$ python3 -q
>>> import numpy as np
>>> from numpy import linalg as LA
>>> np.set_printoptions(precision=2, suppress=True, linewidth=100)
>>> def rd(a):
...     return np.round(a, 2) + 0
... 
>>> feats = np.diag(10 * np.array([0, 4, 0])) + np.array([[-9, -1, 0], [-8, -1, -6], [5, -5, -7]])
>>> feats
array([[-9, -1,  0],
       [-8, 39, -6],
       [ 5, -5, -7]])
>>> w, V = LA.eig(feats)
>>> rd(w)
array([39.82, -8.66, -8.16])
>>> rd(np.sort(LA.eigvals(LA.inv(feats))))
array([-0.12, -0.12,  0.03])
>>> t3 = np.stack([feats, -3 * feats, feats[::-1]])
>>> rd(LA.norm(t3, axis=(1, 2)))
array([ 42.45, 127.35,  42.45])
>>> (t3 @ feats.T).shape
(3, 3, 3)
>>> np.einsum("bij,cij->bc", t3, t3)
array([[ 1802, -5406,  1541],
       [-5406, 16218, -4623],
       [ 1541, -4623,  1802]])
>>> data = np.load("w.npy")
>>> data
array([[-1.,  2.,  1.,  1., -2., -2.,  1.],
       [ 2.,  2.,  2.,  2., -4., -4.,  2.],
       [ 1.,  2., -1.,  1., -2., -2.,  1.],
       [ 1.,  2.,  1., -1., -2., -2.,  1.],
       [-2., -4., -2., -2.,  2.,  4., -2.],
       [-2., -4., -2., -2.,  4.,  2., -2.],
       [ 1.,  2.,  1.,  1., -2., -2., -1.]])
>>> # symmetric
>>> w, V = LA.eigvalsh(data)
Traceback (most recent call last):
  File "<python-input-16>", line 1, in <module>
    w, V = LA.eigvalsh(data)
    ^^^^
ValueError: too many values to unpack (expected 2)
>>> w, V = LA.eigh(data)
>>> rd(np.abs(V[:, -1]))
array([0.25, 0.5 , 0.25, 0.25, 0.5 , 0.5 , 0.25])
>>> rd(LA.eigvalsh(data + 4 * np.eye(7)))
array([ 2.,  2.,  2.,  2.,  2.,  2., 18.])
>>> rd(V.T @ V)
array([[1., 0., 0., 0., 0., 0., 0.],
       [0., 1., 0., 0., 0., 0., 0.],
       [0., 0., 1., 0., 0., 0., 0.],
       [0., 0., 0., 1., 0., 0., 0.],
       [0., 0., 0., 0., 1., 0., 0.],
       [0., 0., 0., 0., 0., 1., 0.],
       [0., 0., 0., 0., 0., 0., 1.]])
>>> rd(V @ np.diag(w) @ V.T)
array([[-1.,  2.,  1.,  1., -2., -2.,  1.],
       [ 2.,  2.,  2.,  2., -4., -4.,  2.],
       [ 1.,  2., -1.,  1., -2., -2.,  1.],
       [ 1.,  2.,  1., -1., -2., -2.,  1.],
       [-2., -4., -2., -2.,  2.,  4., -2.],
       [-2., -4., -2., -2.,  4.,  2., -2.],
       [ 1.,  2.,  1.,  1., -2., -2., -1.]])
>>> rd(LA.eigvalsh(data @ data))
array([  4.,   4.,   4.,   4.,   4.,   4., 196.])
>>> Uu, sig, Vt = LA.svd(data, full_matrices=False)
>>> Uu.shape, sig.shape, Vt.shape
((7, 7), (7,), (7, 7))
>>> rd(np.sqrt((sig ** 2).sum())), rd(LA.norm(data))
(np.float64(14.83), np.float64(14.83))
>>> np.abs(Uu[:, 0]).round(6).argmax()
np.int64(1)
>>> rd(sig)
array([14.,  2.,  2.,  2.,  2.,  2.,  2.])
>>> (sig > 1e-8).sum()
np.int64(7)
>>> rd(sig / sig[0])
array([1.  , 0.14, 0.14, 0.14, 0.14, 0.14, 0.14])
>>> mat = np.loadtxt("layer6.csv", delimiter=",")
>>> mat
array([[ 1., -2.],
       [-2.,  1.]])
>>> # equal to its transpose
>>> w, V = LA.eigh(mat)
>>> w
array([-1.,  3.])
>>> rd(LA.svd(mat, compute_uv=False))
array([3., 1.])
>>> rd(LA.eigvalsh(mat + -3 * np.eye(2)))
array([-4.,  0.])
>>> (w > 1e-8).sum(), (w < -1e-8).sum()
(np.int64(1), np.int64(1))
>>> rd(V @ np.diag(w) @ V.T)
array([[ 1., -2.],
       [-2.,  1.]])
>>> rd(LA.eigvalsh(mat @ mat))
array([1., 9.])
>>> rd(np.abs(V[:, -1]))
array([0.71, 0.71])
>>> np.abs(V[:, -1]).round(6).argmax()
np.int64(0)
>>> w.sum(), np.trace(mat)
(np.float64(2.0), np.float64(2.0))
